% python3 -q
>>> import numpy as np
>>> np.set_printoptions(precision=1, suppress=True, linewidth=200)
>>> J = np.loadtxt("data.csv", delimiter=",")
>>> print(J)
[[ 0.  0.  0.  0.  0.  0.  0.  0.  0.]
 [ 1.  1.  5.  8.  4.  5.  1.  2.  2.]
 [ 1.  1.  5.  8.  4.  5.  1.  2.  2.]
 [ 1.  1.  5.  8.  4.  5.  1.  2.  2.]
 [ 3.  3. 15. 24. 12. 15.  3.  6.  6.]
 [ 3.  3. 15. 24. 12. 15.  3.  6.  6.]
 [ 0.  0.  0.  0.  0.  0.  0.  0.  0.]
 [ 0.  0.  0.  0.  0.  0.  0.  0.  0.]
 [ 2.  2. 10. 16.  8. 10.  2.  4.  4.]
 [ 2.  2. 10. 16.  8. 10.  2.  4.  4.]]
>>> Uu, s, Vh = np.linalg.svd(J)
>>> print(s.round(1) + 0)
[63.9  0.   0.   0.   0.   0.   0.   0.   0. ]
>>> print(np.argmax(s[:-1] / (s[1:] + 1e-6)) + 1)
1
>>> B = Uu[:, :1] @ np.diag(s[:1]) @ Vh[:1]
>>> print(round(float(np.abs(J - B).max()), 1))
0.0
>>> print(round(float(np.linalg.norm(J - B) / np.linalg.norm(J)), 1))
0.0
>>> print(np.linalg.matrix_rank(B))
1
>>> print(np.linalg.matrix_rank(J, rtol=0.05))
1
>>> print(round(float(np.linalg.norm(J - B, 2)), 1), round(s[1], 1))
0.0 0.0
>>> print(round(float(np.linalg.norm(J, 2)), 1))
63.9
>>> print(round(float(np.linalg.norm(J[1] - J[8])), 1))
11.9
>>> print(round(np.linalg.norm(J[1], 1), 1), np.round(np.linalg.norm(J[1], np.inf), 1))
29.0 8.0
>>> print(np.linalg.norm(J, axis=1))
[ 0.  11.9 11.9 11.9 35.6 35.6  0.   0.  23.7 23.7]
>>> print(np.linalg.norm(J, axis=0))
[ 5.4  5.4 26.9 43.1 21.5 26.9  5.4 10.8 10.8]
>>> Uu, s, Vh = np.linalg.svd(J)
>>> V = Vh[:(s > 1e-8).sum()]
>>> rng = np.random.default_rng(43319)
>>> x0 = J[3] + -3 * J[9] + rng.integers(2) * np.eye(9)[5]
>>> print(x0)
[ -5.  -5. -25. -40. -20. -25.  -5. -10. -10.]
>>> print(np.linalg.matrix_rank(np.vstack([J, x0])))
1
>>> print(np.allclose(V.T @ V @ x0, x0))
True
>>> print(round(np.linalg.norm(x0 - V.T @ V @ x0), 1))
0.0
>>> print(np.round(V.T @ V, 1) + 0)
[[0.  0.  0.  0.1 0.  0.  0.  0.  0. ]
 [0.  0.  0.  0.1 0.  0.  0.  0.  0. ]
 [0.  0.  0.2 0.3 0.1 0.2 0.  0.1 0.1]
 [0.1 0.1 0.3 0.5 0.2 0.3 0.1 0.1 0.1]
 [0.  0.  0.1 0.2 0.1 0.1 0.  0.1 0.1]
 [0.  0.  0.2 0.3 0.1 0.2 0.  0.1 0.1]
 [0.  0.  0.  0.1 0.  0.  0.  0.  0. ]
 [0.  0.  0.1 0.1 0.1 0.1 0.  0.  0. ]
 [0.  0.  0.1 0.1 0.1 0.1 0.  0.  0. ]]
